>>> import numpy as np
>>> import numpy.linalg as la
>>> np.set_printoptions(precision=3, suppress=True, linewidth=160)
>>> basis = 5 * np.array([[1.8, -0.3, -0.9, 0.9], [1.3, -0.4, 0.0, 0.3]])
>>> rng = np.random.default_rng(967)
>>> lab = rng.integers(0, 2, 25)
>>> data = basis[lab] + rng.normal(size=(25, 4))
>>> data
array([[ 8.984, -0.568, -3.766,  4.505],
       [ 9.96 , -0.839, -3.983,  3.989],
       [ 9.392, -1.636, -5.148,  4.287],
       [ 9.948, -1.618, -5.067,  5.812],
       [ 8.759, -1.783, -4.118,  7.207],
       [ 7.837, -2.26 , -4.214,  5.19 ],
       [ 7.793, -2.452, -1.224,  1.516],
       [ 5.854, -3.245,  2.153,  1.192],
       [ 9.208, -2.061, -3.642,  4.405],
       [10.203, -2.643, -4.192,  1.458],
       [10.566, -1.238, -5.157,  5.029],
       [ 6.866, -1.198, -0.442,  2.32 ],
       [ 8.703, -1.782, -5.23 ,  4.781],
       [ 5.783, -1.465, -0.642,  1.527],
       [ 7.391, -1.692, -0.054,  1.326],
       [10.627, -0.093, -5.199,  5.821],
       [ 5.412, -2.088, -0.163,  0.026],
       [ 6.448, -1.79 , -2.404,  0.577],
       [ 5.175, -4.171,  0.86 ,  3.66 ],
       [ 6.468, -2.434,  1.104,  2.606],
       [ 7.496, -1.769,  0.6  ,  1.75 ],
       [ 8.222, -0.688, -5.13 ,  4.915],
       [ 5.76 , -0.346, -0.204,  2.642],
       [ 6.   , -2.295, -1.313,  1.942],
       [ 9.357, -2.187, -5.478,  3.316]])
>>> Xs = data - data.mean(axis=0)
>>> V = la.svd(Xs)[2][:1]
>>> Y = Xs - Xs @ V.T @ V
>>> np.diag(V.T @ V)
array([0.229, 0.016, 0.531, 0.225])
>>> round(float(la.norm(Y) / la.norm(Xs)), 3)
0.449
>>> (Xs @ V.T).std(axis=0)
array([3.227])
>>> D = la.norm(data[:, None] - data[None], axis=-1)
>>> D[0].round(6).argsort(kind="stable")[:4]
array([ 0,  1,  8, 21])
>>> np.flatnonzero(D[0] < D.mean() / 2)
array([ 0,  1,  2,  5,  8, 12, 21])
>>> D.mean(axis=1).argmax()
np.int64(7)
>>> (D + 1e9 * np.eye(25)).round(6).argmin(axis=1)
array([ 1,  0, 12, 10,  3, 12, 14, 19,  0, 24,  3, 14,  2, 23, 20, 10, 13, 23, 19, 20, 14, 12, 11, 13,  2])
>>> np.unravel_index(D.round(6).argmax(), D.shape)
(np.int64(7), np.int64(15))
>>> q, r_ = la.qr(data)
>>> q @ r_
array([[ 8.984, -0.568, -3.766,  4.505],
       [ 9.96 , -0.839, -3.983,  3.989],
       [ 9.392, -1.636, -5.148,  4.287],
       [ 9.948, -1.618, -5.067,  5.812],
       [ 8.759, -1.783, -4.118,  7.207],
       [ 7.837, -2.26 , -4.214,  5.19 ],
       [ 7.793, -2.452, -1.224,  1.516],
       [ 5.854, -3.245,  2.153,  1.192],
       [ 9.208, -2.061, -3.642,  4.405],
       [10.203, -2.643, -4.192,  1.458],
       [10.566, -1.238, -5.157,  5.029],
       [ 6.866, -1.198, -0.442,  2.32 ],
       [ 8.703, -1.782, -5.23 ,  4.781],
       [ 5.783, -1.465, -0.642,  1.527],
       [ 7.391, -1.692, -0.054,  1.326],
       [10.627, -0.093, -5.199,  5.821],
       [ 5.412, -2.088, -0.163,  0.026],
       [ 6.448, -1.79 , -2.404,  0.577],
       [ 5.175, -4.171,  0.86 ,  3.66 ],
       [ 6.468, -2.434,  1.104,  2.606],
       [ 7.496, -1.769,  0.6  ,  1.75 ],
       [ 8.222, -0.688, -5.13 ,  4.915],
       [ 5.76 , -0.346, -0.204,  2.642],
       [ 6.   , -2.295, -1.313,  1.942],
       [ 9.357, -2.187, -5.478,  3.316]])
>>> q.shape, r_.shape
((25, 4), (4, 4))
>>> r_
array([[-40.554,   8.295,  14.297, -17.225],
       [  0.   ,  -5.422,   5.786,  -2.051],
       [  0.   ,   0.   ,   7.99 ,  -2.916],
       [  0.   ,   0.   ,   0.   ,  -6.638]])
>>> np.round(q.T @ q, 3) + 0
array([[1., 0., 0., 0.],
       [0., 1., 0., 0.],
       [0., 0., 1., 0.],
       [0., 0., 0., 1.]])
>>> G = r_.T @ r_
>>> (r_ @ r_.T).shape
(4, 4)
>>> np.allclose(G, G.T)
True
>>> X = np.load("run13.npy")
>>> X
array([[ 0,  0,  0],
       [-1,  2, -2],
       [-1,  2, -2],
       [-1,  2, -2],
       [ 0,  0,  0],
       [ 0,  1, -3],
       [-1,  2, -2],
       [-1,  2, -2],
       [ 0,  0,  0],
       [ 1, -1, -1],
       [ 0,  0,  0],
       [ 0,  0,  0]])
>>> # null space of dimension 1
>>> np.allclose(X[:-1].T @ la.lstsq(X[:-1].T, X[-1])[0], X[-1])
True
>>> round(float(np.trace(la.pinv(X) @ X)), 3)
2.0
>>> la.lstsq(X[:-1].T, X[-1])[2]
np.int32(2)
>>> np.unique(X.round(6), axis=0).shape
(4, 3)
>>> mat = np.load("arr.npy")
>>> mat
array([[ 38.,   0., -36.,  36.,  36.],
       [  0.,   2.,   0.,   0.,   0.],
       [-36.,   0.,  38., -36., -36.],
       [ 36.,   0., -36.,  38.,  36.],
       [ 36.,   0., -36.,  36.,  38.]])
>>> # equal to its transpose
>>> lab = rng.permutation(5)
>>> lab
array([1, 2, 4, 0, 3])
>>> Y = mat[lab][:, lab]
>>> np.allclose(Y, mat)
False
>>> np.trace(Y)
np.float64(154.0)
>>> Y
array([[  2.,   0.,   0.,   0.,   0.],
       [  0.,  38., -36., -36., -36.],
       [  0., -36.,  38.,  36.,  36.],
       [  0., -36.,  36.,  38.,  36.],
       [  0., -36.,  36.,  36.,  38.]])
>>> np.sort(np.abs(la.eigvals(Y)))
array([  2.,   2.,   2.,   2., 146.])
>>> K = np.load("m.npy")
>>> K
array([[  0,  18,  -9,   0,   8,  -4],
       [  0, -18,  -9,   0,  -8,  -4],
       [ 18,  18, -18,   8,   8,  -8],
       [  0,  10,  -5,   0,   4,  -2],
       [  0, -10,  -5,   0,  -4,  -2],
       [ 10,  10, -10,   4,   4,  -4]])
>>> round(float(la.norm(K) ** 2 / la.norm(K, 2) ** 2), 3)
1.344
>>> la.norm(K, axis=1).argmax()
np.int64(2)
>>> round(float(la.norm(K[0] - K[2])), 3)
22.023
>>> la.norm(K, axis=0)
array([20.591, 35.665, 25.219,  8.944, 15.492, 10.954])
